% ipython --no-banner

In [1]: import numpy as np

In [2]: np.set_printoptions(precision=2, suppress=True, linewidth=100)

In [3]: A = np.loadtxt("w.csv", delimiter=",")

In [4]: A
Out[4]: 
array([[-1.,  1.,  0.,  0.,  0.,  0.,  0.,  0.,  0.,  0.],
       [ 0., -1.,  1.,  0.,  0.,  0.,  0.,  0.,  0.,  0.],
       [ 0.,  0., -1.,  1.,  0.,  0.,  0.,  0.,  0.,  0.],
       [ 0.,  0.,  0., -1.,  1.,  0.,  0.,  0.,  0.,  0.],
       [ 0.,  0.,  0.,  0., -1.,  1.,  0.,  0.,  0.,  0.],
       [ 0.,  0.,  0.,  0.,  0., -1.,  1.,  0.,  0.,  0.],
       [ 0.,  0.,  0.,  0.,  0.,  0., -1.,  1.,  0.,  0.],
       [ 0.,  0.,  0.,  0.,  0.,  0.,  0., -1.,  1.,  0.],
       [ 0.,  0.,  0.,  0.,  0.,  0.,  0.,  0., -1.,  1.],
       [ 0.,  0.,  0.,  0.,  0.,  0.,  0.,  0.,  0., -1.]])

In [5]: np.sort(np.linalg.eigvals(A))
Out[5]: array([-1., -1., -1., -1., -1., -1., -1., -1., -1., -1.])

In [6]: rng = np.random.default_rng(9550)

In [7]: idx = rng.permutation(10)

In [8]: idx
Out[8]: array([0, 1, 6, 9, 5, 3, 7, 8, 2, 4])

In [9]: other = A[idx][:, idx]

In [10]: np.allclose(other, A)
Out[10]: False

In [11]: np.round(np.linalg.det(other), 2), np.round(np.linalg.det(A[idx]), 2)
Out[11]: (np.float64(1.0), np.float64(1.0))

In [12]: np.sort(np.abs(np.linalg.eigvals(other)))
Out[12]: array([1., 1., 1., 1., 1., 1., 1., 1., 1., 1.])

In [13]: def softmax(z):
    ...:     e = np.exp(z - z.max(axis=-1, keepdims=True))
    ...:     return e / e.sum(axis=-1, keepdims=True)
    ...: 

In [14]: np.round(softmax(10 * A[1]), 2) + 0
Out[14]: array([0., 0., 1., 0., 0., 0., 0., 0., 0., 0.])

In [15]: S = A @ A.T / np.sqrt(10)

In [16]: softmax(S)[1] @ A
Out[16]: array([-0.07, -0.11,  0.11, -0.03,  0.  ,  0.  ,  0.  ,  0.  ,  0.  ,  0.  ])

In [17]: np.allclose(A @ A.T, A.T @ A)
Out[17]: False

In [18]: np.linalg.matrix_power(A, 4)
Out[18]: 
array([[ 1., -4.,  6., -4.,  1.,  0.,  0.,  0.,  0.,  0.],
       [ 0.,  1., -4.,  6., -4.,  1.,  0.,  0.,  0.,  0.],
       [ 0.,  0.,  1., -4.,  6., -4.,  1.,  0.,  0.,  0.],
       [ 0.,  0.,  0.,  1., -4.,  6., -4.,  1.,  0.,  0.],
       [ 0.,  0.,  0.,  0.,  1., -4.,  6., -4.,  1.,  0.],
       [ 0.,  0.,  0.,  0.,  0.,  1., -4.,  6., -4.,  1.],
       [ 0.,  0.,  0.,  0.,  0.,  0.,  1., -4.,  6., -4.],
       [ 0.,  0.,  0.,  0.,  0.,  0.,  0.,  1., -4.,  6.],
       [ 0.,  0.,  0.,  0.,  0.,  0.,  0.,  0.,  1., -4.],
       [ 0.,  0.,  0.,  0.,  0.,  0.,  0.,  0.,  0.,  1.]])

In [19]: round(float(np.abs(np.linalg.eigvals(A)).max()), 2)
Out[19]: 1.0

In [20]: np.sort(np.abs(np.linalg.eigvals(A)))
Out[20]: array([1., 1., 1., 1., 1., 1., 1., 1., 1., 1.])

In [21]: A @ A
Out[21]: 
array([[ 1., -2.,  1.,  0.,  0.,  0.,  0.,  0.,  0.,  0.],
       [ 0.,  1., -2.,  1.,  0.,  0.,  0.,  0.,  0.,  0.],
       [ 0.,  0.,  1., -2.,  1.,  0.,  0.,  0.,  0.,  0.],
       [ 0.,  0.,  0.,  1., -2.,  1.,  0.,  0.,  0.,  0.],
       [ 0.,  0.,  0.,  0.,  1., -2.,  1.,  0.,  0.,  0.],
       [ 0.,  0.,  0.,  0.,  0.,  1., -2.,  1.,  0.,  0.],
       [ 0.,  0.,  0.,  0.,  0.,  0.,  1., -2.,  1.,  0.],
       [ 0.,  0.,  0.,  0.,  0.,  0.,  0.,  1., -2.,  1.],
       [ 0.,  0.,  0.,  0.,  0.,  0.,  0.,  0.,  1., -2.],
       [ 0.,  0.,  0.,  0.,  0.,  0.,  0.,  0.,  0.,  1.]])
